$ python3 -q
>>> import numpy as np
>>> np.set_printoptions(precision=2, suppress=True, linewidth=140, floatmode="fixed")
>>> J = np.loadtxt("run5.csv", delimiter=",")
>>> print(J)
[[  1.00  -1.00   1.00  -1.00]
 [  1.00   0.00   0.00   0.00]
 [  1.00   1.00   1.00   1.00]
 [  1.00   2.00   4.00   8.00]
 [  1.00   3.00   9.00  27.00]
 [  1.00   4.00  16.00  64.00]
 [  1.00   5.00  25.00 125.00]
 [  1.00   6.00  36.00 216.00]
 [  1.00   7.00  49.00 343.00]]
>>> rng = np.random.default_rng(45)
>>> labels = rng.permutation(4)
>>> A2 = J[:, labels] * rng.choice([-1, 1], 4)
>>> print(A2)
[[  1.00  -1.00  -1.00   1.00]
 [  0.00   0.00   0.00   1.00]
 [  1.00   1.00   1.00   1.00]
 [  4.00   8.00   2.00   1.00]
 [  9.00  27.00   3.00   1.00]
 [ 16.00  64.00   4.00   1.00]
 [ 25.00 125.00   5.00   1.00]
 [ 36.00 216.00   6.00   1.00]
 [ 49.00 343.00   7.00   1.00]]
>>> U, _, Vh = np.linalg.svd(J.T @ A2)
>>> print(np.round(np.linalg.lstsq(J, A2)[0], 2) + 0)
[[0.00 0.00 0.00 1.00]
 [0.00 0.00 1.00 0.00]
 [1.00 0.00 0.00 0.00]
 [0.00 1.00 0.00 0.00]]
>>> print(np.round(U @ Vh, 2) + 0)
[[0.00 0.00 0.00 1.00]
 [0.00 0.00 1.00 0.00]
 [1.00 0.00 0.00 0.00]
 [0.00 1.00 0.00 0.00]]
>>> print(np.abs(np.linalg.svd(A2)[2][-1]))
[0.38 0.04 0.73 0.57]
>>> print(np.linalg.cond(A2) > 100)
True
>>> print(round(np.log10(np.linalg.cond(A2))))
2
>>> print([round(float(x), 2) for x in np.linalg.svd(A2, compute_uv=False)[:3]])
[435.31, 11.98, 1.75]
>>> print(np.argsort(-np.linalg.norm(A2, axis=0).round(6), kind="stable")[:3])
[1 0 2]
>>> print(np.linalg.matrix_rank(A2, rtol=0.1))
1
>>> print(np.round(np.linalg.norm(J[6], 1), 2), round(np.linalg.norm(J[6], np.inf), 2))
156.0 125.0
>>> print(np.linalg.norm(J, axis=1))
[  2.00   1.00   2.00   9.22  28.64  66.10 127.58 219.06 346.55]
>>> print(round(np.linalg.norm(J, 2), 2))
435.31
>>> print(round(np.linalg.norm(J[6] - J[3]), 2))
118.91
>>> print(np.linalg.norm(J, axis=1).argmax())
8
